In [1]: import numpy as np

In [2]: np.set_printoptions(precision=2, suppress=True, linewidth=200)

In [3]: J = np.load("block12.npy")

In [4]: J
Out[4]: 
array([[  6,  18,  21, -12, -24,  -3,   6,  -6,  -6, -18,  -6,  12, -18],
       [ -6, -18, -21,  12,  24,   3,  -6,   6,   6,  18,   6, -12,  18],
       [  2,   6,   7,  -4,  -8,  -1,   2,  -2,  -2,  -6,  -2,   4,  -6],
       [  8,  24,  28, -16, -32,  -4,   8,  -8,  -8, -24,  -8,  16, -24],
       [  2,   6,   7,  -4,  -8,  -1,   2,  -2,  -2,  -6,  -2,   4,  -6],
       [  4,  12,  14,  -8, -16,  -2,   4,  -4,  -4, -12,  -4,   8, -12],
       [  8,  24,  28, -16, -32,  -4,   8,  -8,  -8, -24,  -8,  16, -24],
       [ -4, -12, -14,   8,  16,   2,  -4,   4,   4,  12,   4,  -8,  12],
       [ -8, -24, -28,  16,  32,   4,  -8,   8,   8,  24,   8, -16,  24],
       [  8,  24,  28, -16, -32,  -4,   8,  -8,  -8, -24,  -8,  16, -24],
       [  0,   0,   0,   0,   0,   0,   0,   0,   0,   0,   0,   0,   0],
       [  4,  12,  14,  -8, -16,  -2,   4,  -4,  -4, -12,  -4,   8, -12]])

In [5]: U, s, Vt = np.linalg.svd(J)

In [6]: s.round(2) + 0
Out[6]: array([162.19,   0.  ,   0.  ,   0.  ,   0.  ,   0.  ,   0.  ,   0.  ,   0.  ,   0.  ,   0.  ,   0.  ])

In [7]: other = U[:, :1] @ np.diag(s[:1]) @ Vt[:1]

In [8]: np.round(np.linalg.norm(J - other, 2), 2), round(float(s[1]), 2)
Out[8]: (np.float64(0.0), 0.0)

In [9]: round(float(np.linalg.norm(J - other) / np.linalg.norm(J)), 2)
Out[9]: 0.0

In [10]: np.unique(J.round(6), axis=0).shape
Out[10]: (8, 13)

In [11]: arr = np.loadtxt("run1.csv", delimiter=",")

In [12]: arr
Out[12]: 
array([[  4.,   5.,   2.,  -6.,   2.,   2.,  -1.,   0.,   3.],
       [ -3.,   5.,  -1.,   2.,  -2.,   5.,   2.,  -1.,   3.],
       [  0.,   0.,   0.,   0.,   0.,   0.,   0.,   0.,   0.],
       [  0.,   7.,   1.,   2.,  -4.,   8.,   3.,  -1.,   1.],
       [  7.,   7.,   2.,  -5.,   2.,  10.,   1.,   0.,   1.],
       [ -3.,   3.,   1.,   1.,   1.,   7.,   2.,   2.,   2.],
       [ -3.,   4.,   1.,  -4.,   2.,   1.,   4.,  -2.,   2.],
       [  0.,   0.,   0.,   0.,   0.,   0.,   0.,   0.,   0.],
       [  0.,   4.,   0.,  -1.,  -2.,   5.,   4.,   1.,   1.],
       [ -3.,   2.,  -2.,  -1.,   0.,   2.,   3.,   1.,   3.],
       [  1.,   7.,   0.,  -7.,   2.,   4.,   2.,   1.,   6.],
       [  0.,   2.,   3.,  -3.,   2.,  -1.,   1.,  -3.,  -1.],
       [  4.,   3.,   4.,  -7.,   5.,   4.,  -1.,   3.,   2.],
       [  1.,   1.,   0.,   0.,   2.,   3.,   0.,  -2.,  -1.],
       [  3.,  -3.,   1.,   0.,  -2.,   0.,   0.,  -1.,  -5.],
       [ -2.,   3.,  -2.,  -1.,   2.,   5.,   3.,  -1.,   2.],
       [  0.,   0.,   0.,   0.,   0.,   0.,   0.,   0.,   0.],
       [  6.,   6.,   2.,  -7.,   0.,   3.,   4.,  -3.,  -1.],
       [  0.,   3.,   1.,   3.,  -2.,   3.,  -1.,  -2.,   0.],
       [  6.,   1.,   3.,  -6.,  -2.,  -1.,  -1.,   1.,  -1.],
       [  3.,   1.,  -3.,  -1.,  -1.,   3.,   3.,  -1.,  -1.],
       [  3.,  -2.,   1.,  -3.,  -1.,  -2.,  -1.,   0.,  -2.],
       [  3.,  -2.,  -1.,   1.,   1.,   7.,   4.,   1.,  -5.],
       [ -3.,   1.,  -2.,   2.,  -1.,   4.,   4.,   0.,   0.],
       [  0.,  -1.,   0.,   3.,  -1.,   2.,   1.,  -1.,  -3.],
       [  0.,  -1.,   0.,   3.,  -1.,   2.,   1.,  -1.,  -3.],
       [  3.,  -1.,  -1.,  -2.,   2.,   5.,   3.,   2.,  -2.],
       [ -3.,   3.,   1.,   1.,   1.,   7.,   2.,   2.,   2.],
       [  4.,   0.,   6., -10.,   7.,   0.,  -1.,  -1.,  -2.],
       [  6.,  -1.,  -2.,  -4.,  -2.,   1.,   2.,  -1.,  -3.],
       [  0.,   3.,   1.,   3.,  -2.,   3.,  -1.,  -2.,   0.],
       [  0.,   4.,   4.,   3.,  -1.,   4.,   1.,  -6.,  -4.]])

In [13]: labels = arr[:, 4] > np.median(arr[:, 4])

In [14]: u = arr[labels].mean(axis=0) - arr[~labels].mean(axis=0)

In [15]: np.argsort(-np.abs(u).round(6), kind="stable")
Out[15]: array([4, 3, 5, 8, 1, 7, 2, 0, 6])

In [16]: round(float((((arr - arr.mean(axis=0)) @ u > 0) == labels).mean()), 2)
Out[16]: 0.88

In [17]: labels.astype(int)
Out[17]: array([1, 0, 0, 0, 1, 1, 1, 0, 0, 0, 1, 1, 1, 1, 0, 1, 0, 0, 0, 0, 0, 0, 1, 0, 0, 0, 1, 1, 1, 0, 0, 0])
